>>> import numpy as np
>>> np.set_printoptions(precision=2, suppress=True, linewidth=100)
>>> m1 = np.loadtxt("block5.csv", delimiter=",")
>>> m1
array([[ 1.,  2.,  3.,  4.,  2.,  0.,  4.,  4.,  6.],
       [ 5.,  2.,  3.,  3.,  5.,  0.,  0.,  4.,  4.],
       [ 1.,  3.,  1.,  6.,  1.,  0.,  1.,  3.,  4.],
       [ 9., 10.,  7., 15.,  6.,  2.,  6., 12.,  9.],
       [ 6.,  9.,  7.,  8.,  7.,  4.,  4.,  9.,  7.],
       [ 5.,  1.,  4.,  5.,  5.,  1.,  2.,  5.,  6.],
       [ 5.,  8.,  6.,  5.,  6.,  4.,  3.,  8.,  4.],
       [ 0.,  0.,  0.,  0.,  0.,  0.,  0.,  0.,  0.],
       [ 3.,  2.,  1.,  1.,  2.,  0.,  0.,  2.,  1.],
       [ 0.,  0.,  0.,  0.,  0.,  0.,  0.,  0.,  0.],
       [ 3.,  2.,  1.,  6.,  1.,  0.,  2.,  2.,  3.],
       [ 0.,  0.,  0.,  0.,  0.,  0.,  0.,  0.,  0.],
       [ 2.,  3.,  2.,  2.,  3.,  3.,  1.,  3.,  2.],
       [ 5.,  6.,  8., 11.,  6.,  1.,  7., 10., 10.],
       [ 1.,  4.,  4.,  5.,  2.,  1.,  3.,  4.,  4.],
       [ 2.,  1.,  0.,  3.,  0.,  0.,  1.,  1.,  0.],
       [ 5.,  2.,  3.,  3.,  5.,  0.,  0.,  4.,  4.],
       [ 5.,  3.,  5.,  4.,  6.,  0.,  3.,  7.,  7.],
       [ 0.,  3.,  3.,  2.,  1.,  1.,  2.,  3.,  1.],
       [ 0.,  0.,  0.,  0.,  0.,  0.,  0.,  0.,  0.],
       [ 1.,  4.,  4.,  5.,  2.,  1.,  3.,  4.,  4.],
       [ 2.,  5.,  2.,  5.,  3.,  3.,  1.,  5.,  3.],
       [ 2.,  3.,  4.,  6.,  4.,  0.,  3.,  7.,  7.],
       [ 2.,  1.,  4.,  3.,  4.,  0.,  3.,  5.,  6.],
       [ 5.,  2.,  3.,  3.,  5.,  0.,  0.,  4.,  4.],
       [ 5.,  8.,  6.,  5.,  6.,  4.,  3.,  8.,  4.],
       [ 0.,  3.,  3.,  2.,  1.,  1.,  2.,  3.,  1.],
       [ 1.,  1.,  1.,  3.,  1.,  0.,  1.,  1.,  3.],
       [ 2.,  4.,  7.,  5.,  5.,  1.,  5.,  8.,  7.],
       [ 8.,  6.,  8.,  8.,  8.,  2.,  4., 10.,  8.],
       [ 0.,  0.,  0.,  0.,  0.,  0.,  0.,  0.,  0.],
       [ 2.,  3.,  2.,  2.,  3.,  3.,  1.,  3.,  2.],
       [ 2.,  0.,  2.,  2.,  3.,  0.,  0.,  2.,  3.],
       [ 4.,  2.,  3.,  6.,  3.,  1.,  3.,  4.,  6.]])
>>> # row 9 repeats row 7
>>> Xs = m1 - m1.mean(axis=0)
>>> U, sv, VT = np.linalg.svd(Xs, full_matrices=False)
>>> np.abs(VT[0]).argmax()
np.int64(7)
>>> np.round(Xs.mean(axis=0), 2) + 0
array([0., 0., 0., 0., 0., 0., 0., 0., 0.])
>>> np.abs(VT[-1])
array([0.24, 0.04, 0.3 , 0.18, 0.72, 0.2 , 0.37, 0.19, 0.3 ])
>>> q, vecs = np.linalg.qr(m1[:, :3])[0], np.linalg.qr(m1[:, 3:])[0]
>>> sv = np.linalg.svd(q.T @ vecs, compute_uv=False)
>>> round(np.linalg.norm(q @ q.T - vecs @ vecs.T, 2), 2)
np.float64(1.0)
>>> W1 = np.array([[3, 2, 1, 5],
...     [2, 0, 0, 4],
...     [4, 5, 4, 1],
...     [0, 3, 2, 2],
...     [0, 2, 4, 4],
...     [5, 3, 3, 0],
...     [0, 2, 4, 3],
...     [5, 4, 1, 0],
...     [0, 3, 4, 1]])
>>> beta = np.array([2, 2, -1, 3])
>>> hid = np.maximum(m1 @ W1 + beta, 0)
>>> (hid > 0).mean(axis=0)
array([1.  , 1.  , 0.85, 1.  ])
>>> np.linalg.matrix_rank(hid)
np.int64(4)
>>> (hid > 0).astype(int)
array([[1, 1, 1, 1],
       [1, 1, 1, 1],
       [1, 1, 1, 1],
       [1, 1, 1, 1],
       [1, 1, 1, 1],
       [1, 1, 1, 1],
       [1, 1, 1, 1],
       [1, 1, 0, 1],
       [1, 1, 1, 1],
       [1, 1, 0, 1],
       [1, 1, 1, 1],
       [1, 1, 0, 1],
       [1, 1, 1, 1],
       [1, 1, 1, 1],
       [1, 1, 1, 1],
       [1, 1, 1, 1],
       [1, 1, 1, 1],
       [1, 1, 1, 1],
       [1, 1, 1, 1],
       [1, 1, 0, 1],
       [1, 1, 1, 1],
       [1, 1, 1, 1],
       [1, 1, 1, 1],
       [1, 1, 1, 1],
       [1, 1, 1, 1],
       [1, 1, 1, 1],
       [1, 1, 1, 1],
       [1, 1, 1, 1],
       [1, 1, 1, 1],
       [1, 1, 1, 1],
       [1, 1, 0, 1],
       [1, 1, 1, 1],
       [1, 1, 1, 1],
       [1, 1, 1, 1]])
>>> hid
array([[ 41.,  77.,  72.,  53.],
       [ 53.,  74.,  62.,  69.],
       [ 30.,  55.,  43.,  44.],
       [147., 205., 168., 176.],
       [131., 164., 142., 139.],
       [ 65., 102.,  90.,  78.],
       [117., 131., 110., 113.],
       [  2.,   2.,   0.,   3.],
       [ 29.,  31.,  22.,  38.],
       [  2.,   2.,   0.,   3.],
       [ 29.,  54.,  44.,  52.],
       [  2.,   2.,   0.,   3.],
       [ 52.,  57.,  49.,  48.],
       [116., 184., 163., 137.],
       [ 54.,  80.,  69.,  59.],
       [ 15.,  21.,  12.,  26.],
       [ 53.,  74.,  62.,  69.],
       [ 78., 116., 103.,  93.],
       [ 40.,  47.,  37.,  33.],
       [  2.,   2.,   0.,   3.],
       [ 54.,  80.,  69.,  59.],
       [ 66.,  77.,  61.,  63.],
       [ 65., 107.,  92.,  73.],
       [ 51.,  87.,  80.,  58.],
       [ 53.,  74.,  62.,  69.],
       [117., 131., 110., 113.],
       [ 40.,  47.,  37.,  33.],
       [ 16.,  35.,  31.,  29.],
       [ 89., 132., 118.,  88.],
       [130., 176., 151., 143.],
       [  2.,   2.,   0.,   3.],
       [ 52.,  57.,  49.,  48.],
       [ 26.,  45.,  39.,  34.],
       [ 55.,  92.,  82.,  73.]])
>>> Z = np.array([[3, -2], [-2, 1], [-3, 0], [-2, -3]])
>>> hid @ Z
array([[-353., -164.],
       [-313., -239.],
       [-237., -137.],
       [-825., -617.],
       [-639., -515.],
       [-435., -262.],
       [-467., -442.],
       [  -4.,  -11.],
       [-117., -141.],
       [  -4.,  -11.],
       [-257., -160.],
       [  -4.,  -11.],
       [-201., -191.],
       [-783., -459.],
       [-323., -205.],
       [ -85.,  -87.],
       [-313., -239.],
       [-493., -319.],
       [-151., -132.],
       [  -4.,  -11.],
       [-323., -205.],
       [-265., -244.],
       [-441., -242.],
       [-377., -189.],
       [-313., -239.],
       [-467., -442.],
       [-151., -132.],
       [-173.,  -84.],
       [-527., -310.],
       [-701., -513.],
       [  -4.,  -11.],
       [-201., -191.],
       [-197., -109.],
       [-411., -237.]])
>>> cov = np.cov(m1, rowvar=False)
>>> np.round(np.corrcoef(m1[:, 3], m1[:, 7])[0, 1], 2)
np.float64(0.85)
>>> np.polyfit(m1[:, 3], m1[:, 7], 1)
array([0.85, 0.8 ])
>>> cov.shape
(9, 9)
>>> t3 = np.stack([m1, 3 * m1, m1[::-1]])
>>> (t3 @ m1.T).shape
(3, 34, 34)
>>> np.linalg.matrix_rank(t3.reshape(3, -1))
np.int64(2)
>>> np.einsum("bij,cij->bc", t3, t3)
array([[ 5016., 15048.,  3026.],
       [15048., 45144.,  9078.],
       [ 3026.,  9078.,  5016.]])
>>> feats = np.loadtxt("sample17.csv", delimiter=",")
>>> feats
array([[5., 2., 2., 2., 4., 0., 0., 0.],
       [0., 5., 0., 3., 2., 0., 0., 0.],
       [4., 5., 2., 2., 5., 0., 0., 0.],
       [2., 1., 5., 5., 5., 0., 0., 0.],
       [3., 3., 1., 3., 4., 0., 0., 0.],
       [0., 0., 0., 0., 0., 5., 3., 2.],
       [0., 0., 0., 0., 0., 5., 0., 4.],
       [0., 0., 0., 0., 0., 3., 0., 5.]])
>>> # splits into 2 blocks
>>> th = np.radians(44)
>>> Rm = np.eye(8)
>>> Rm[4, 4] = Rm[1, 1] = np.cos(th)
>>> Rm[4, 1], Rm[1, 4] = -np.sin(th), np.sin(th)
>>> Rm
array([[ 1.  ,  0.  ,  0.  ,  0.  ,  0.  ,  0.  ,  0.  ,  0.  ],
       [ 0.  ,  0.72,  0.  ,  0.  ,  0.69,  0.  ,  0.  ,  0.  ],
       [ 0.  ,  0.  ,  1.  ,  0.  ,  0.  ,  0.  ,  0.  ,  0.  ],
       [ 0.  ,  0.  ,  0.  ,  1.  ,  0.  ,  0.  ,  0.  ,  0.  ],
       [ 0.  , -0.69,  0.  ,  0.  ,  0.72,  0.  ,  0.  ,  0.  ],
       [ 0.  ,  0.  ,  0.  ,  0.  ,  0.  ,  1.  ,  0.  ,  0.  ],
       [ 0.  ,  0.  ,  0.  ,  0.  ,  0.  ,  0.  ,  1.  ,  0.  ],
       [ 0.  ,  0.  ,  0.  ,  0.  ,  0.  ,  0.  ,  0.  ,  1.  ]])
>>> M2 = feats @ Rm.T
>>> round(float(np.linalg.det(Rm)), 2), round(np.trace(Rm), 2)
(1.0, np.float64(7.44))
>>> np.allclose(feats @ feats.T, M2 @ M2.T)
True
